In [1]: import numpy as np

In [2]: np.set_printoptions(precision=2, suppress=True, linewidth=160, floatmode="fixed")

In [3]: A = np.load("layer1.npy")

In [4]: print(A)
[[1.00 0.20]
 [0.20 1.00]]

In [5]: # equal to its transpose

In [6]: f = np.array([1, 0])

In [7]: M2 = A + np.outer(f, np.eye(2)[0])

In [8]: print(np.linalg.matrix_rank(M2 - A))
1

In [9]: print(round(float(np.linalg.det(M2) / np.linalg.det(A)), 2), np.round(1 + np.linalg.solve(A, f)[0], 2))
2.04 2.04

In [10]: ev, evecs = np.linalg.eigh(A)

In [11]: vec = np.array([3, 2])

In [12]: print(evecs * np.sqrt(ev) @ evecs.T)
[[0.99 0.10]
 [0.10 0.99]]

In [13]: print(np.abs(A).sum(axis=1).max(), np.abs(ev).max())
1.2 1.2

In [14]: M2 = np.linalg.invert(A)
AttributeError: module 'numpy.linalg' has no attribute 'invert'


In [15]: M2 = np.inv(A)
AttributeError: module 'numpy' has no attribute 'inv'


In [16]: M2 = np.linalg.inv(A)

In [17]: print(M2)
[[ 1.04 -0.21]
 [-0.21  1.04]]

In [18]: print((np.abs(M2) > 1e-9).astype(int))
[[1 1]
 [1 1]]

In [19]: print(np.allclose(M2, A.T))
False

In [20]: M2 = A / np.sqrt((A ** 2).mean(axis=1, keepdims=True))

In [21]: print(M2[1])
[0.28 1.39]

In [22]: print(np.linalg.norm(M2, axis=1))
[1.41 1.41]

In [23]: print(A - A.mean(axis=1, keepdims=True))
[[ 0.40 -0.40]
 [-0.40  0.40]]

In [24]: print(np.linalg.matrix_rank(A - A.mean(axis=1, keepdims=True)))
1

In [25]: M2 = np.array([[-1, 0, 1], [-2, -2, 0]])

In [26]: Z = np.kron(M2, A)

In [27]: print(np.linalg.matrix_rank(Z))
4

In [28]: print(Z.shape)
(4, 6)

In [29]: print(Z)
[[-1.00 -0.20  0.00  0.00  1.00  0.20]
 [-0.20 -1.00  0.00  0.00  0.20  1.00]
 [-2.00 -0.40 -2.00 -0.40  0.00  0.00]
 [-0.40 -2.00 -0.40 -2.00  0.00  0.00]]

In [30]: mat = np.loadtxt("case3.csv", delimiter=",")

In [31]: print(mat)
[[ 0.52 -0.24 -0.06 -0.38]
 [-0.34  0.15  0.12  0.25]
 [-0.97  0.56 -1.00  0.52]
 [ 1.00 -0.81  1.00 -0.86]
 [ 0.56 -0.28 -0.49 -0.49]
 [ 0.24 -0.15 -0.65 -0.33]
 [ 0.65 -0.21  0.93 -0.14]
 [-0.02 -0.04 -0.65 -0.16]
 [-0.24  0.05 -0.69 -0.02]
 [-0.58  0.18 -0.89  0.12]
 [ 0.38 -0.10  0.77 -0.04]
 [-0.24  0.15  0.65  0.33]
 [-0.98  0.69 -0.89  0.83]
 [ 1.00 -0.79  1.00 -0.86]
 [-0.94  0.50 -0.99  0.52]
 [ 0.16 -0.08 -0.24 -0.16]
 [ 0.81 -0.25  1.00 -0.04]
 [-0.75  0.30 -0.88  0.33]
 [ 0.76 -0.29  0.94 -0.27]
 [ 0.25 -0.08  0.40 -0.08]
 [-0.72  0.38  0.49  0.62]
 [ 0.98 -0.65  0.98 -0.76]
 [-0.95  0.60 -0.49  0.79]
 [-0.07  0.11  0.87  0.33]
 [ 0.11  0.07  0.95  0.33]
 [-0.82  0.39 -0.79  0.49]
 [-0.93  0.52 -0.96  0.60]]

In [32]: vec = np.array([-2, -3, 8, 5])

In [33]: y = mat @ vec

In [34]: print(np.round(np.linalg.pinv(mat) @ mat, 2) + 0)
[[1.00 0.00 0.00 0.00]
 [0.00 1.00 0.00 0.00]
 [0.00 0.00 1.00 0.00]
 [0.00 0.00 0.00 1.00]]

In [35]: rng = np.random.default_rng(2716)

In [36]: y = y + 0.1 * rng.normal(size=27)

In [37]: print(y)
[-2.80  2.36 -5.17  4.17 -6.46 -6.81  6.12 -5.78 -5.18 -6.13  5.52  6.86 -3.24  4.08 -4.93 -2.76  6.98 -4.83  5.52  2.58  7.31  3.99  0.29  8.36  8.81 -3.46
 -4.37]

In [38]: c, *_ = np.linalg.lstsq(mat, y)

In [39]: print(c)
[-1.84 -3.09  7.93  5.18]

In [40]: print([round(float(np.linalg.norm(np.linalg.solve(mat.T @ mat + lam * np.eye(4), mat.T @ y))), 2) for lam in (0, 1, 10, 100)])
[10.13, 7.86, 4.09, 0.92]

In [41]: print(np.round(mat.T @ (y - mat @ c), 2) + 0)
[0.00 0.00 0.00 0.00]
